% python3 -q
>>> import numpy as np
>>> np.set_printoptions(precision=4, suppress=True, linewidth=200)
>>> def rd(a):
...     return np.round(a, 4) + 0
... 
>>> m1 = np.array([[-0.6, 1.2, 2.3],
...     [0.4, -1.2, 1.0],
...     [0.5, 1.2, -0.7],
...     [-0.6, 2.2, 0.3],
...     [0.5, -1.8, -1.5],
...     [0.4, 0.2, 0.9]])
>>> m1
array([[-0.6,  1.2,  2.3],
       [ 0.4, -1.2,  1. ],
       [ 0.5,  1.2, -0.7],
       [-0.6,  2.2,  0.3],
       [ 0.5, -1.8, -1.5],
       [ 0.4,  0.2,  0.9]])
>>> T = np.stack([m1, -1 * m1, m1[::-1]])
>>> np.linalg.matrix_rank(T.reshape(3, -1))
np.int64(2)
>>> rd(np.einsum("bij,cij->bc", T, T))
array([[ 23.91, -23.91,  10.12],
       [-23.91,  23.91, -10.12],
       [ 10.12, -10.12,  23.91]])
>>> (T @ m1.T).shape
(3, 6, 6)
>>> proj = m1 @ np.linalg.solve(m1.T @ m1, m1.T)
>>> np.linalg.matrix_rank(np.eye(6) - proj)
np.int64(3)
>>> rd(proj @ m1[:, 0])
array([-0.6,  0.4,  0.5, -0.6,  0.5,  0.4])
>>> rd(np.linalg.eigvalsh(proj))
array([0., 0., 0., 1., 1., 1.])
>>> np.trace(proj)
np.float64(3.0)
>>> rd(np.diag(proj))
array([0.5548, 0.4566, 0.7537, 0.447 , 0.3526, 0.4353])
>>> np.allclose(proj @ proj, proj)
True
>>> vec = np.array([1, 2, 3])
>>> target = m1 @ vec
>>> rd(np.linalg.lstsq(m1, target)[0])
array([1., 2., 3.])
>>> rd(np.linalg.solve(m1.T @ m1, m1.T @ target))
array([1., 2., 3.])
>>> rng = np.random.default_rng(702)
>>> target = target + 0.02 * rng.normal(size=6)
>>> rd(target)
array([ 8.6814,  0.9811,  0.8241,  4.6592, -7.5855,  3.4812])
>>> c, *_ = np.linalg.lstsq(m1, target)
>>> [round(float(np.linalg.norm(np.linalg.solve(m1.T @ m1 + lam * np.eye(3), m1.T @ target))), 2) for lam in (0, 1, 10, 100)]
[3.74, 3.19, 1.98, 0.44]
>>> u = np.array([1, 4, 2])
>>> rd(np.cross(m1[5, :3], m1[4, :3]))
array([ 1.32,  1.05, -0.82])
>>> rd(np.polyval(u, m1[5]))
array([3.76, 2.84, 6.41])
>>> rd(np.array([np.convolve(row, u, "same") for row in m1]))
array([[-1.2,  5.9, 11.6],
       [ 0.4, -3. ,  1.6],
       [ 3.2,  5.1, -0.4],
       [-0.2,  7.9,  5.6],
       [ 0.2, -7.7, -9.6],
       [ 1.8,  2.5,  4. ]])
>>> A = np.loadtxt("out14.csv", delimiter=",")
>>> A
array([[ 1. ,  0.2,  1. ,  0.6,  1.3, -0.5],
       [ 0.2, -0.9, -1.8, -0.3, -0.2, -0.8],
       [ 2.5,  0.8,  0. ,  1. ,  1. ,  1.7],
       [ 1.2, -0.2, -0.1, -0.4, -0.2, -0.5],
       [ 0.9, -0.2, -1.4, -2.4,  0.2, -0.2],
       [ 1.4, -0.1, -1. ,  0.4,  0. ,  0.7]])
>>> O, V = np.linalg.qr(m1[:, :1])[0], np.linalg.qr(m1[:, 1:])[0]
>>> sig = np.linalg.svd(O.T @ V, compute_uv=False)
>>> rd(np.linalg.norm(O @ O.T - V @ V.T, 2))
np.float64(1.0)
>>> (sig > 0.9).sum()
np.int64(0)
>>> K = np.maximum(np.array([[2, 1, 3],
...     [1, 2, 3],
...     [2, 2, 1],
...     [3, 3, 2],
...     [0, 0, 2],
...     [1, 1, 2],
...     [3, 3, 1],
...     [1, 3, 1],
...     [3, 0, 2],
...     [3, 2, 3],
...     [0, 0, 3],
...     [1, 3, 2],
...     [2, 1, 2],
...     [2, 2, 1],
...     [1, 2, 3],
...     [1, 1, 3],
...     [1, 2, 2],
...     [1, 2, 3],
...     [2, 0, 1],
...     [2, 1, 1]]) @ np.array([[1, 1, -1, 0], [0, -3, 0, 1], [3, -3, 2, -1]]) + np.array([1, 1, 2, 0]), 0)
>>> K
array([[12,  0,  6,  0],
       [11,  0,  7,  0],
       [ 6,  0,  2,  1],
       [10,  0,  3,  1],
       [ 7,  0,  6,  0],
       [ 8,  0,  5,  0],
       [ 7,  0,  1,  2],
       [ 5,  0,  3,  2],
       [10,  0,  3,  0],
       [13,  0,  5,  0],
       [10,  0,  8,  0],
       [ 8,  0,  5,  1],
       [ 9,  0,  4,  0],
       [ 6,  0,  2,  1],
       [11,  0,  7,  0],
       [11,  0,  7,  0],
       [ 8,  0,  5,  0],
       [11,  0,  7,  0],
       [ 6,  0,  2,  0],
       [ 6,  0,  2,  0]])
>>> U, sig, vt = np.linalg.svd(K)
>>> np.argmax(sig[:-1] / (sig[1:] + 1e-6)) + 1
np.int64(3)
>>> rd(sig)
array([45.7534,  6.267 ,  2.8897,  0.    ])
>>> B = U[:, :3] @ np.diag(sig[:3]) @ vt[:3]
>>> rd(np.linalg.norm(K - B, 2)), rd(sig[3])
(np.float64(0.0), np.float64(0.0))
>>> rd(np.abs(K - B).max())
np.float64(0.0)
>>> np.allclose(K[:-1].T @ np.linalg.lstsq(K[:-1].T, K[-1])[0], K[-1])
True
>>> rd(np.trace(np.linalg.pinv(K) @ K))
np.float64(3.0)
>>> np.unique(K.round(6), axis=0).shape
(14, 4)
>>> rd(np.linalg.norm(K, 2) / np.linalg.norm(K))
np.float64(0.9888)
>>> [round(float(x), 4) for x in np.linalg.svd(K, compute_uv=False)[:3]]
[45.7534, 6.267, 2.8897]
>>> B = A / np.sqrt((A ** 2).mean(axis=1, keepdims=True))
>>> np.linalg.matrix_rank(A - A.mean(axis=1, keepdims=True))
np.int64(5)
>>> rd(B[1])
array([ 0.2222, -1.    , -2.    , -0.3333, -0.2222, -0.8889])
>>> rd(np.linalg.norm(B, axis=1))
array([2.4495, 2.4495, 2.4495, 2.4495, 2.4495, 2.4495])
>>> data = np.load("mat.npy")
>>> data
array([[  0.1794,  -0.6609,   0.7222],
       [ -2.77  ,   2.3739,  -2.4012],
       [-14.491 ,  11.7049, -12.0248],
       [ -0.8954,   1.1248,  -0.8364],
       [  4.8089,  -3.5617,   3.6473],
       [  3.1648,  -2.4673,   2.405 ],
       [  9.0404,  -7.1418,   7.4157],
       [  7.1931,  -5.6015,   5.5566],
       [  6.3371,  -4.9178,   4.7644],
       [ -0.3774,  -0.1842,   0.3307],
       [  1.1334,  -0.586 ,   0.3947],
       [  3.6407,  -2.7587,   2.9913],
       [ -3.3591,   3.0126,  -2.2933],
       [  1.7999,  -1.3092,   1.6431],
       [ -2.7142,   2.2722,  -1.5027],
       [ -5.7838,   4.0041,  -4.9829],
       [  1.4715,  -1.0318,   0.8898],
       [ -7.5972,   6.0335,  -6.1907]])
>>> labels = rng.permutation(3)
>>> B = data[:, labels] * rng.choice([-1, 1], 3)
>>> B
array([[  0.6609,  -0.1794,   0.7222],
       [ -2.3739,   2.77  ,  -2.4012],
       [-11.7049,  14.491 , -12.0248],
       [ -1.1248,   0.8954,  -0.8364],
       [  3.5617,  -4.8089,   3.6473],
       [  2.4673,  -3.1648,   2.405 ],
       [  7.1418,  -9.0404,   7.4157],
       [  5.6015,  -7.1931,   5.5566],
       [  4.9178,  -6.3371,   4.7644],
       [  0.1842,   0.3774,   0.3307],
       [  0.586 ,  -1.1334,   0.3947],
       [  2.7587,  -3.6407,   2.9913],
       [ -3.0126,   3.3591,  -2.2933],
       [  1.3092,  -1.7999,   1.6431],
       [ -2.2722,   2.7142,  -1.5027],
       [ -4.0041,   5.7838,  -4.9829],
       [  1.0318,  -1.4715,   0.8898],
       [ -6.0335,   7.5972,  -6.1907]])
>>> U, _, vt = np.linalg.svd(data.T @ B)
>>> labels
array([1, 0, 2])
>>> rd(U @ vt)
array([[ 0., -1.,  0.],
       [-1.,  0.,  0.],
       [ 0.,  0.,  1.]])
>>> rd(np.linalg.lstsq(data, B)[0])
array([[ 0., -1.,  0.],
       [-1.,  0.,  0.],
       [ 0.,  0.,  1.]])
>>> Ac = (data - data.mean(axis=0)) / data.std(axis=0)
>>> rd(Ac.std(axis=0))
array([1., 1., 1.])
>>> np.argwhere(np.abs(Ac) > 2)
array([[2, 0],
       [2, 1],
       [2, 2]])
>>> c = np.linalg.lstsq(np.delete(Ac, 1, axis=1), Ac[:, 1])[0]
>>> rd(1 - np.var(Ac[:, 1] - np.delete(Ac, 1, axis=1) @ c))
np.float64(0.9964)
>>> rd(c)
array([-0.7187, -0.2802])
>>> E = np.minimum.outer(np.arange(1, 4), np.arange(1, 4)) * -3
>>> E
array([[-3, -3, -3],
       [-3, -6, -6],
       [-3, -6, -9]])
>>> u = np.array([0, -2, -2])
>>> np.correlate(E[0], E[2], "full")
array([27, 45, 54, 27,  9])
>>> O, Rm = np.linalg.qr(E)
>>> rd(O @ Rm)
array([[-3., -3., -3.],
       [-3., -6., -6.],
       [-3., -6., -9.]])
>>> rd(np.abs(np.diag(Rm)))
array([5.1962, 2.4495, 2.1213])
>>> rd(np.trace(O @ O.T))
np.float64(3.0)
>>> rd(O)
array([[-0.5774,  0.8165,  0.    ],
       [-0.5774, -0.4082, -0.7071],
       [-0.5774, -0.4082,  0.7071]])
>>> O, V = np.linalg.qr(E[:, :2])[0], np.linalg.qr(E[:, 2:])[0]
>>> sig = np.linalg.svd(O.T @ V, compute_uv=False)
>>> rd(sig)
array([0.982])
>>> u = np.array([1, 9, 9])
>>> B = E + np.outer(u, np.eye(3)[2])
>>> B
array([[-3., -3., -2.],
       [-3., -6.,  3.],
       [-3., -6.,  0.]])
>>> np.linalg.matrix_rank(B - E)
np.int64(1)
>>> C2 = B.T @ B
>>> np.linalg.matrix_rank(C2)
np.int64(3)
>>> rd(np.linalg.eigvalsh(C2)[::-1])
array([107.9763,  12.4828,   0.5409])
>>> np.trace(C2), (B ** 2).sum()
(np.float64(121.0), np.float64(121.0))
>>> J = np.loadtxt("case13.csv", delimiter=",")
>>> J
array([[-0.9237, -1.3088,  2.8671],
       [ 2.2174,  1.7269, -3.7659],
       [-0.9723, -1.3477,  2.978 ],
       [-1.1152, -1.281 ,  2.3372],
       [ 1.9805,  2.1011, -4.6666],
       [ 1.4731,  1.8662, -3.6329],
       [-1.7798, -1.7814,  3.7312],
       [-1.4497, -2.0032,  4.3838],
       [ 0.3989, -0.3272,  0.2141],
       [-0.3777,  0.797 , -1.1818],
       [ 0.597 ,  1.7546, -3.317 ],
       [ 2.6257,  2.285 , -5.2758],
       [-0.6191,  0.204 ,  0.016 ],
       [ 0.2882,  0.0025, -0.1554],
       [ 1.393 ,  0.4527, -1.2763],
       [ 0.2124,  0.1429, -0.0671],
       [ 0.9031,  1.5669, -3.2788],
       [-0.8748, -0.5233,  1.2366],
       [-1.2533, -2.5443,  5.3388],
       [-0.4292,  0.5303, -0.633 ],
       [ 1.5242,  1.6504, -3.4565],
       [ 0.1495, -0.2075,  0.4857],
       [ 0.4656,  2.4178, -4.9193],
       [ 1.3573, -0.3075, -0.1467],
       [-1.081 , -1.4738,  2.9684],
       [-1.3751, -0.6023,  1.3915],
       [ 0.7065,  0.1289, -0.1197]])
>>> C2 = np.cov(J, rowvar=False)
>>> C2.shape
(3, 3)
>>> np.argsort(-J.std(axis=0).round(6), kind="stable")
array([2, 1, 0])
>>> rd(np.linalg.eigvalsh(C2)[::-1])
array([12.1345,  0.3768,  0.0093])
>>> rd(np.corrcoef(J[:, 2], J[:, 1])[0, 1])
np.float64(-0.9946)
>>> rd(J.std(axis=0))
array([1.2175, 1.3973, 2.9363])
>>> Ac = J - J.mean(axis=0)
>>> V = np.linalg.svd(Ac)[2][:2]
>>> B = Ac - Ac @ V.T @ V
>>> np.linalg.norm(B, axis=1).round(6).argmax()
np.int64(3)
>>> rd(np.diag(V.T @ V))
array([0.9787, 0.2383, 0.783 ])
>>> rd(np.cov(Ac @ V.T, rowvar=False))
array([[12.1345,  0.    ],
       [ 0.    ,  0.3768]])
>>> rd(B.std(axis=0))
array([0.0138, 0.0824, 0.044 ])
